$ python -q
>>> import numpy as np
>>> np.set_printoptions(suppress=True, linewidth=120)
>>> arr = np.loadtxt("test8.csv", delimiter=",")
>>> print(arr)
[[ 1. -1.  1. -1. -1.  1. -1.  1.]
 [ 1.  1. -1. -1. -1. -1.  1.  1.]
 [ 1. -1. -1.  1. -1.  1.  1. -1.]]
>>> r0, v = arr[0], arr[2]
>>> print(r0 @ r0)
8.0
>>> print(r0 @ v)
0.0
>>> p = (r0 @ v) / (r0 @ r0) * r0
>>> print(p)
[ 0. -0.  0. -0. -0.  0. -0.  0.]
>>> print((v - p) @ r0)
0.0
>>> t = np.radians(90)
>>> R = np.eye(8)
>>> R[2, 2] = R[6, 6] = np.cos(t)
>>> R[2, 6], R[6, 2] = -np.sin(t), np.sin(t)
>>> print(R.round(2) + 0)
[[ 1.  0.  0.  0.  0.  0.  0.  0.]
 [ 0.  1.  0.  0.  0.  0.  0.  0.]
 [ 0.  0.  0.  0.  0.  0. -1.  0.]
 [ 0.  0.  0.  1.  0.  0.  0.  0.]
 [ 0.  0.  0.  0.  1.  0.  0.  0.]
 [ 0.  0.  0.  0.  0.  1.  0.  0.]
 [ 0.  0.  1.  0.  0.  0.  0.  0.]
 [ 0.  0.  0.  0.  0.  0.  0.  1.]]
>>> Y = arr @ R.T
>>> print(np.allclose(arr @ arr.T, Y @ Y.T))
True
>>> print(np.abs(Y - arr).max(axis=0))
[0. 0. 0. 0. 0. 0. 2. 0.]
>>> print(round(float(np.linalg.det(R)), 2), np.trace(R))
1.0 6.0
>>> Y = arr[0, 0] * arr[1:] - np.outer(arr[1:, 0], arr[0])
>>> print(Y)
[[ 0.  2. -2.  0.  0. -2.  2.  0.]
 [ 0.  0. -2.  2.  0.  0.  2. -2.]]
>>> print(arr[:, 0] / arr[0, 0])
[1. 1. 1.]
>>> print(np.linalg.matrix_rank(Y), np.linalg.matrix_rank(arr))
2 3
>>> rng = np.random.default_rng(774)
>>> Y = arr + rng.integers(-2, 3, (3, 1)) @ rng.integers(-2, 3, (1, 8))
>>> print(Y)
[[ 2.  0.  2.  0.  0.  2. -3.  1.]
 [ 0.  0. -2. -2. -2. -2.  3.  1.]
 [ 0. -2. -2.  0. -2.  0.  3. -1.]]
>>> print(np.round(np.linalg.svd(Y - arr, compute_uv=False), 2) + 0)
[5.48 0.   0.  ]
>>> print(Y - arr)
[[ 1.  1.  1.  1.  1.  1. -2.  0.]
 [-1. -1. -1. -1. -1. -1.  2.  0.]
 [-1. -1. -1. -1. -1. -1.  2.  0.]]
>>> W0 = np.array([[2.0, -1.0, 0.0], [-1.0, 3.0, -1.0], [0.0, -1.0, -1.0]])
>>> # symmetric
>>> vals, V = np.linalg.eigh(W0)
>>> x = np.array([-3, 3, -2])
>>> print(np.abs(W0).sum(axis=1).max(), np.round(np.abs(vals).max(), 2))
5.0 3.77
>>> print(np.round(V * np.maximum(vals, 0) @ V.T, 2))
[[ 2.01 -0.98  0.09]
 [-0.98  3.08 -0.7 ]
 [ 0.09 -0.7   0.17]]
>>> print((np.sign(V[:, -1].round(6)) == np.sign(V[0, -1].round(6))).astype(int))
[1 0 1]
>>> Q, R = np.linalg.qr(W0)
>>> print(np.round(abs(R[0, 0]), 2), round(float(np.linalg.norm(W0[:, 0])), 2))
2.24 2.24
>>> print(Q.shape, R.shape)
(3, 3) (3, 3)
>>> print(np.allclose(R.T @ R, W0.T @ W0))
True
>>> print(Q.round(2))
[[-0.89 -0.41  0.18]
 [ 0.45 -0.82  0.37]
 [-0.    0.41  0.91]]
>>> print(np.round(Q.T @ Q, 2) + 0)
[[1. 0. 0.]
 [0. 1. 0.]
 [0. 0. 1.]]
>>> P = np.triu(np.array([[-3, 2, 1], [2, -2, 3], [3, -1, 0]]), 1) + np.eye(3)
>>> Y = P @ W0 @ np.linalg.inv(P)
>>> print(P @ W0 - W0 @ P)
[[ -2.   1.  -2.]
 [  0.  -1. -11.]
 [  0.   0.   3.]]
>>> print(np.linalg.matrix_rank(Y))
3
>>> print(np.trace(Y), np.trace(W0))
4.0 4.0
>>> print(round(np.linalg.det(Y), 2))
-7.0
>>> m1 = np.load("out18.npy")
>>> print(m1)
[[4. 3. 0. 0.]
 [3. 4. 0. 0.]
 [0. 0. 4. 0.]
 [0. 0. 0. 4.]]
>>> x = np.array([2, 0, 1, 2])
>>> target = m1 @ x
>>> print(target)
[8. 6. 4. 8.]
>>> print(np.round(np.linalg.solve(m1, target + m1[:, 3]), 2))
[2. 0. 1. 3.]
>>> print(np.round(np.linalg.solve(m1.T, m1[3]), 2))
[0. 0. 0. 1.]
>>> x = np.ones(4)
>>> for _ in range(3):
...     x = m1 @ x
...     x /= np.linalg.norm(x)
...     print(round(x @ m1 @ x, 2))
... 
6.26
6.71
6.9
>>> print(round(float(np.linalg.eigvalsh(m1)[-1]), 2))
7.0
>>> def softmax(z):
...     e = np.exp(z - z.max(axis=-1, keepdims=True))
...     return e / e.sum(axis=-1, keepdims=True)
... 
>>> print(np.round(softmax(m1[3] + -2), 2))
[0.02 0.02 0.02 0.95]
>>> att = m1 @ m1.T / np.sqrt(4)
>>> print(np.round(softmax(att), 2) + 0)
[[0.62 0.38 0.   0.  ]
 [0.38 0.62 0.   0.  ]
 [0.   0.   1.   0.  ]
 [0.   0.   0.   1.  ]]
